In [1]: import numpy as np

In [2]: from numpy import linalg as LA

In [3]: np.set_printoptions(precision=1, suppress=True, linewidth=100)

In [4]: def rnd(a):
   ...:     return np.round(a, 1) + 0
   ...: 

In [5]: arr = np.load("mat.npy")

In [6]: arr
Out[6]: 
array([[0, 1, 0],
       [1, 0, 0],
       [0, 0, 0]])

In [7]: # 2 groups of indices that never mix

In [8]: rnd(LA.det(arr))
Out[8]: np.float64(0.0)

In [9]: print(arr @ arr)
[[1 0 0]
 [0 1 0]
 [0 0 0]]

In [10]: rk = LA.matrix_rank(arr)

In [11]: rk
Out[11]: np.int64(2)

In [12]: ns = LA.svd(arr)[2][rk:].T

In [13]: np.allclose(arr @ ns, 0)
Out[13]: True

In [14]: [int(LA.matrix_rank(arr[:i])) for i in range(1, len(arr) + 1)]
Out[14]: [1, 2, 2]

In [15]: ns.shape
Out[15]: (3, 1)

In [16]: ns @ ns.T
Out[16]: 
array([[0., 0., 0.],
       [0., 0., 0.],
       [0., 0., 1.]])

In [17]: print(arr @ ns)
[[0.]
 [0.]
 [0.]]

In [18]: rng = np.random.default_rng(72167)

In [19]: z = rng.permutation(3)

In [20]: z
Out[20]: array([1, 2, 0])

In [21]: A2 = arr[z][:, z]

In [22]: print(np.allclose(A2, arr))
False

In [23]: rnd(LA.norm(arr, axis=1))
Out[23]: array([1., 1., 0.])

In [24]: rnd(LA.norm(arr) ** 2 / LA.norm(arr, 2) ** 2)
Out[24]: np.float64(2.0)

In [25]: vals, evecs = LA.eigh(arr)

In [26]: x = np.array([5, 5, 2])

In [27]: x @ arr @ x
Out[27]: np.int64(50)

In [28]: rnd(evecs * np.maximum(vals, 0) @ evecs.T)
Out[28]: 
array([[0.5, 0.5, 0. ],
       [0.5, 0.5, 0. ],
       [0. , 0. , 0. ]])

In [29]: print(rnd(LA.eigvalsh(arr[1:, 1:])))
[0. 0.]

In [30]: rnd(x @ arr @ x / (x @ x)), vals[0], vals[-1]
Out[30]: (np.float64(0.9), np.float64(-1.0), np.float64(1.0))

In [31]: print((np.sign(evecs[:, -1].round(6)) == np.sign(evecs[0, -1].round(6))).astype(int))
[1 1 0]

In [32]: E = np.loadtxt("m.csv", delimiter=",")

In [33]: E
Out[33]: 
array([[-1.1, -1.1, -1.5,  2.2],
       [ 1.5, -1. ,  0.9, -3.2],
       [-2.7, -0.4,  1.5,  3.4],
       [ 3.8, -0.4,  0.7,  2.7],
       [ 1.6,  4.9, -1. ,  1.8],
       [ 0.1, -1. ,  2.3, -1.3],
       [-2.2,  3.4, -2.9,  2.2],
       [ 1.9, -1.4,  0.1,  0.9],
       [ 1.9, -1.2, -2.3, -0.1],
       [ 3.1, -2.5, -1.3, -0.2],
       [ 1.2,  6. , -4.4, -1.3],
       [-2.5, -4.7,  3.8,  2.7],
       [ 0.5, -3.3, -4. ,  0.3],
       [ 3.2, -3.4,  3. , -3.7],
       [-0.3, -4.7, -0.1,  1.3],
       [ 1.5,  2.1, -2.2, -3.4],
       [ 0.1, -3.2, -1.3, -0.9],
       [-0.7, -2.8, -3.5,  0.2],
       [ 0.4,  2. ,  0.4,  1. ],
       [-1.5, -2.1, -3.6, -1.7],
       [ 0.7, -2.5, -3.4,  1.6],
       [ 0. ,  4.7, -3.3,  2. ],
       [ 0.7,  2.1, -4.2, -1.9],
       [-1.3,  0. ,  3.2, -0.8],
       [ 1.3, -0.6, -1.9,  1.4],
       [ 2.7, -0.4, -1.6,  0.8],
       [ 3.2,  2.4, -3.2, -3.4],
       [-2.9,  3.6,  2.3,  2.4],
       [-4.8, -1.8, -0.6,  4. ],
       [-2.4,  1.9, -0.7, -1.8]])

In [34]: np.trace(arr @ arr @ arr) // 6
Out[34]: np.int64(0)

In [35]: arr.sum(axis=0)
Out[35]: array([1, 1, 0])

In [36]: np.argwhere(np.triu(arr))
Out[36]: array([[0, 1]])

In [37]: arr @ arr
Out[37]: 
array([[1, 0, 0],
       [0, 1, 0],
       [0, 0, 0]])

In [38]: low = np.diag(arr.sum(axis=1)) - arr

In [39]: low
Out[39]: 
array([[ 1, -1,  0],
       [-1,  1,  0],
       [ 0,  0,  0]])

In [40]: rnd(LA.eigvalsh(low))
Out[40]: array([0., 0., 2.])

In [41]: low @ np.ones(3)
Out[41]: array([0., 0., 0.])

In [42]: LA.matrix_rank(low)
Out[42]: np.int64(1)

In [43]: round(LA.det(low[1:, 1:]))
Out[43]: 0

In [44]: arr[:, 0] @ arr[:, 1]
Out[44]: np.int64(0)

In [45]: arr.T @ arr
Out[45]: 
array([[1, 0, 0],
       [0, 1, 0],
       [0, 0, 0]])

In [46]: arr @ arr.T
Out[46]: 
array([[1, 0, 0],
       [0, 1, 0],
       [0, 0, 0]])

In [47]: rnd(LA.pinv(arr))
Out[47]: 
array([[0., 1., 0.],
       [1., 0., 0.],
       [0., 0., 0.]])

In [48]: Ac = E - E.mean(axis=0)

In [49]: evecs = LA.svd(Ac)[2][:3]

In [50]: A2 = Ac - Ac @ evecs.T @ evecs

In [51]: rnd(np.cov(Ac @ evecs.T, rowvar=False))
Out[51]: 
array([[9.4, 0. , 0. ],
       [0. , 6.7, 0. ],
       [0. , 0. , 4.4]])

In [52]: rnd((Ac @ evecs.T).std(axis=0))
Out[52]: array([3. , 2.6, 2.1])

In [53]: rnd(np.diag(evecs.T @ evecs))
Out[53]: array([0.5, 1. , 1. , 0.5])

In [54]: LA.norm(A2, axis=1).round(6).argmax()
Out[54]: np.int64(3)

In [55]: x = np.array([-3, -5, -7, 7])

In [56]: y = E @ x

In [57]: rnd(LA.pinv(E) @ E)
Out[57]: 
array([[1., 0., 0., 0.],
       [0., 1., 0., 0.],
       [0., 0., 1., 0.],
       [0., 0., 0., 1.]])

In [58]: print(rnd(LA.lstsq(E, y)[0]))
[-3. -5. -7.  7.]

In [59]: y = y + 0.1 * rng.normal(size=30)

In [60]: rnd(y)
Out[60]: 
array([ 34.7, -28.4,  23.3,   4.6,  -9.9, -20.5,  25.5,   6.9,  15.6,  10.9, -11.7,  23.4,  44.9,
       -39.4,  34.2, -23.3,  18.5,  42.1,  -6.9,  28.3,  45.5,  13.5,   3.6, -24.1,  22.3,  10.8,
       -23. ,  -8.6,  55.6, -10.1])

In [61]: b, *_ = LA.lstsq(E, y)

In [62]: [round(float(LA.norm(LA.solve(E.T @ E + lam * np.eye(4), E.T @ y))), 2) for lam in (0, 1, 10, 100)]
Out[62]: [11.49, 11.42, 10.78, 6.95]

In [63]: rnd(b)
Out[63]: array([-3., -5., -7.,  7.])

In [64]: print(b.round())
[-3. -5. -7.  7.]

In [65]: rnd(E.T @ (y - E @ b))
Out[65]: array([0., 0., 0., 0.])

In [66]: X = np.loadtxt("x.csv", delimiter=",")

In [67]: X
Out[67]: 
array([[-1.1,  0. , -1.3, -1.2,  0.8, -0.4,  1.5, -0.5,  0.4],
       [ 0. , -1.3, -1. ,  0.3, -3.2, -2.1,  4.5, -1.5,  0.5],
       [-0.9,  0.8,  1.3,  0.7,  0.2,  0.1,  1.3, -0.4,  0.7],
       [-0.4, -0.7,  0.9, -0.5,  0. ,  0.8, -2.1,  0.7, -0.3],
       [ 1.4,  0.7,  0.2, -1.7, -0.7, -0.2, -4.2,  1.4, -0.5],
       [ 3.4,  0.7, -2.3,  1. ,  1.5, -0.8, -1.8,  0.6,  0.2],
       [ 1.1, -0.4,  0.3,  0.2, -0.1, -2.2, -1.8,  0.6,  0.6],
       [ 0.8,  0.3,  1.6,  0.6, -0.8,  1.1, -1.8,  0.6,  0.9],
       [-0.7,  1.6, -1.1, -0.6,  2.2, -1.4,  2. , -0.7, -0.5],
       [ 0.5, -1.4,  1.2, -1.1, -0.8, -0.1,  3. , -1. , -0.6],
       [-0.1, -1.1, -1.2, -0.7,  0.5,  0.2, -3.4,  1.2,  1.6],
       [ 1.2, -0.6, -0.9, -0.8,  0. ,  0.6, -2.4,  0.8,  1.9],
       [-2.3,  0.2, -0.1, -0.3, -0.5,  0.2, -4.8,  1.6,  0.7],
       [ 0.1, -1.1, -0.3,  0.5,  0.7,  1.6,  2.1, -0.7, -1.7],
       [ 2.2,  0.1,  0.6, -1.4,  0.4, -0.2, -3.3,  1.1, -1.4],
       [ 1.4, -0.8, -0.8,  0. , -2. ,  0.7, -0.3,  0.1,  2.5],
       [-1.3,  1.4,  0. , -0.6,  1.6, -1.6, -1.9,  0.6, -0.6],
       [ 0.2, -1.3,  1.3, -1.7, -1.3,  0.4,  2.8, -1. ,  2.4],
       [ 1.2,  1.3, -0.6, -0.4,  0.5,  0.5,  0.6, -0.2, -0.1],
       [ 1.2,  2.2,  0.8, -0.5, -0.5,  0.6,  0.1,  0. ,  1.3],
       [-1.3, -1.1, -0.3, -0.1,  1. ,  0.2, -4.6,  1.5,  1.2],
       [ 0.2, -1.6,  0.6, -2.3, -0.7,  1.4, -4. ,  1.3,  0.1],
       [-1.9,  1.8,  0.8, -0.1, -0.9, -0.8, -6.5,  2.1,  0.4]])

In [68]: hat = X @ LA.solve(X.T @ X, X.T)

In [69]: np.allclose(hat @ hat, hat)
Out[69]: True

In [70]: rnd(LA.eigvalsh(hat))
Out[70]: array([0., 0., 0., 0., 0., 0., 0., 0., 0., 0., 0., 0., 0., 0., 1., 1., 1., 1., 1., 1., 1., 1., 1.])

In [71]: basis = X[[10, 1]].astype(float)

In [72]: for _ in range(6):
    ...:     z = LA.norm(X[:, None] - basis, axis=-1).argmin(axis=1)
    ...:     basis = np.array([X[z == j].mean(axis=0) for j in range(2)])
    ...: 

In [73]: z
Out[73]: array([1, 1, 1, 0, 0, 0, 0, 0, 1, 1, 0, 0, 0, 1, 0, 1, 0, 1, 1, 1, 0, 0, 0])

In [74]: print(np.abs(basis[1] - basis[0]).argmax())
6

In [75]: print(np.bincount(z))
[13 10]

In [76]: rnd(basis)
Out[76]: 
array([[ 0.2,  0. ,  0. , -0.5,  0.1, -0.1, -3.3,  1.1,  0.4],
       [ 0.2,  0. ,  0. , -0.4, -0.3,  0. ,  1.8, -0.6,  0.5]])

In [77]: Uu, sigma, vt = LA.svd(X, full_matrices=False)

In [78]: rnd(np.abs(vt[0]))
Out[78]: array([0. , 0.1, 0. , 0.1, 0. , 0. , 0.9, 0.3, 0.1])

In [79]: rnd(vt @ vt.T)
Out[79]: 
array([[1., 0., 0., 0., 0., 0., 0., 0., 0.],
       [0., 1., 0., 0., 0., 0., 0., 0., 0.],
       [0., 0., 1., 0., 0., 0., 0., 0., 0.],
       [0., 0., 0., 1., 0., 0., 0., 0., 0.],
       [0., 0., 0., 0., 1., 0., 0., 0., 0.],
       [0., 0., 0., 0., 0., 1., 0., 0., 0.],
       [0., 0., 0., 0., 0., 0., 1., 0., 0.],
       [0., 0., 0., 0., 0., 0., 0., 1., 0.],
       [0., 0., 0., 0., 0., 0., 0., 0., 1.]])

In [80]: rnd(sigma / sigma[0])
Out[80]: array([1. , 0.5, 0.4, 0.3, 0.3, 0.3, 0.3, 0.2, 0. ])

In [81]: Ac = X - X.mean(axis=0)

In [82]: Uu, sigma, vt = LA.svd(Ac, full_matrices=False)

In [83]: np.searchsorted(np.cumsum(sigma ** 2) / (sigma ** 2).sum(), 0.9) + 1
Out[83]: np.int64(6)

In [84]: np.abs(vt[0]).argmax()
Out[84]: np.int64(6)

In [85]: rnd(sigma)
Out[85]: array([14.6,  7.2,  6.5,  5.3,  4.9,  4.4,  3.6,  2.8,  0.1])

In [86]: print(rnd(np.abs(vt[-1])))
[0.  0.  0.  0.  0.  0.  0.3 0.9 0. ]

In [87]: LA.matrix_rank(Ac)
Out[87]: np.int64(9)

In [88]: print(rnd(vt[0] * np.sign(vt[0, np.abs(vt[0]).argmax()])))
[ 0.1 -0.1  0.   0.  -0.1  0.   0.9 -0.3  0. ]

In [89]: rnd(Ac.mean(axis=0))
Out[89]: array([0., 0., 0., 0., 0., 0., 0., 0., 0.])

In [90]: A2 = np.c_[X[:, :5] @ np.array([[-2, 0, 1, -2, -1],
    ...:     [2, -2, -2, 2, 2],
    ...:     [-2, 0, 1, 1, -1],
    ...:     [-1, -2, 0, 1, -2],
    ...:     [2, -1, 2, -1, 0]]), np.array([9, -4, 8, 4, 7, 1, 9, -9, -6, 4, -2, 8, 1, 7, 8, 5, -2, -3, -4, 0, -8, -4, -1])]

In [91]: rnd(A2)
Out[91]: 
array([[ 7.6,  1.6, -0.8, -1.1,  4.8,  9. ],
       [-7.3,  5.2, -4.8, -0.1, -2.2, -4. ],
       [ 0.5, -3.2, -0.8,  5.2, -0.2,  8. ],
       [-1.9,  2.4,  1.9, -0.2, -0.9,  4. ],
       [-1.5,  2.7, -1.2, -2.2,  3.2,  7. ],
       [ 1.2, -4.9,  2.7, -8.2, -1.7,  1. ],
       [-4. ,  0.5,  2. , -2.4, -2.6,  9. ],
       [-6.4, -1. ,  0.2,  2. , -3. , -9. ],
       [11.8, -4.2, -0.6,  0.7,  6.2, -6. ],
       [-6.7,  5.8,  2.9, -2.9, -2.3,  4. ],
       [ 2.1,  3.1,  1.9, -4.4,  0.5, -2. ],
       [-1. ,  2.8,  1.5, -5.3,  0.1,  8. ],
       [ 4.5,  0.7, -3.8,  5.1,  3.4,  1. ],
       [-0.9,  0.5,  3.4, -2.9, -3. ,  7. ],
       [-3.2,  2.2,  3.4, -5.4,  0.2,  8. ],
       [-6.8,  3.6, -1.8, -3.2, -2.2,  5. ],
       [ 9.2, -3.2, -0.9,  3.2,  5.3, -2. ],
       [-6.5,  7.3,  1.5, -2.1, -0.7, -3. ],
       [ 2.8, -2.3, -1. , -1.3,  2.8, -4. ],
       [-0.1, -2.9, -3.4,  2.8,  3.4,  0. ],
       [ 3.1,  1.4,  2.6, -1. , -0.4, -8. ],
       [-3.9,  8.5,  2.6, -4.6,  0.6, -4. ],
       [ 4.1, -2.5, -6.5,  9. ,  4.9, -1. ]])

In [92]: rnd(LA.norm(LA.qr(X)[0].T @ A2, axis=0) ** 2 / ((A2 ** 2).sum(axis=0) + 1e-12))
Out[92]: array([1. , 1. , 1. , 1. , 1. , 0.2])

In [93]: M = np.load("test7.npy")

In [94]: M
Out[94]: 
array([[ 0.,  0.,  0.,  0.,  0.,  0.,  0.,  0.],
       [ 0., -1.,  2.,  3., -2.,  1., -1.,  3.],
       [ 0., -2., -1.,  1.,  3., -2.,  2., -3.],
       [ 0., -3.,  3.,  0., -2., -3.,  2., -1.],
       [ 0.,  1.,  1.,  2.,  3.,  1., -1.,  0.],
       [ 0., -2., -2.,  3., -2.,  1.,  2.,  0.],
       [ 0., -3., -2., -1., -3.,  3., -3.,  0.],
       [ 0.,  0., -1., -3.,  0., -3.,  3.,  1.]])

In [95]: # looks like rank 7

In [96]: def softmax(z):
    ...:     e = np.exp(z - z.max(axis=-1, keepdims=True))
    ...:     return e / e.sum(axis=-1, keepdims=True)
    ...: 

In [97]: rnd(softmax(M[1]))
Out[97]: array([0. , 0. , 0.1, 0.4, 0. , 0.1, 0. , 0.4])

In [98]: rnd(softmax(10 * M[1]))
Out[98]: array([0. , 0. , 0. , 0.5, 0. , 0. , 0. , 0.5])

In [99]: att = M @ M.T / np.sqrt(8)

In [100]: softmax(att).round(6).argmax(axis=1)
Out[100]: array([0, 1, 2, 3, 4, 5, 6, 7])

In [101]: print(rnd(softmax(att)))
[[0.1 0.1 0.1 0.1 0.1 0.1 0.1 0.1]
 [0.  1.  0.  0.  0.  0.  0.  0. ]
 [0.  0.  1.  0.  0.  0.  0.  0. ]
 [0.  0.  0.  1.  0.  0.  0.  0. ]
 [0.  0.  0.  0.  1.  0.  0.  0. ]
 [0.  0.  0.  0.  0.  1.  0.  0. ]
 [0.  0.  0.  0.  0.  0.  1.  0. ]
 [0.  0.  0.  0.  0.  0.  0.  1. ]]

In [102]: rnd(softmax(att + np.triu(np.full(att.shape, -np.inf), 1)))
Out[102]: 
array([[1., 0., 0., 0., 0., 0., 0., 0.],
       [0., 1., 0., 0., 0., 0., 0., 0.],
       [0., 0., 1., 0., 0., 0., 0., 0.],
       [0., 0., 0., 1., 0., 0., 0., 0.],
       [0., 0., 0., 0., 1., 0., 0., 0.],
       [0., 0., 0., 0., 0., 1., 0., 0.],
       [0., 0., 0., 0., 0., 0., 1., 0.],
       [0., 0., 0., 0., 0., 0., 0., 1.]])
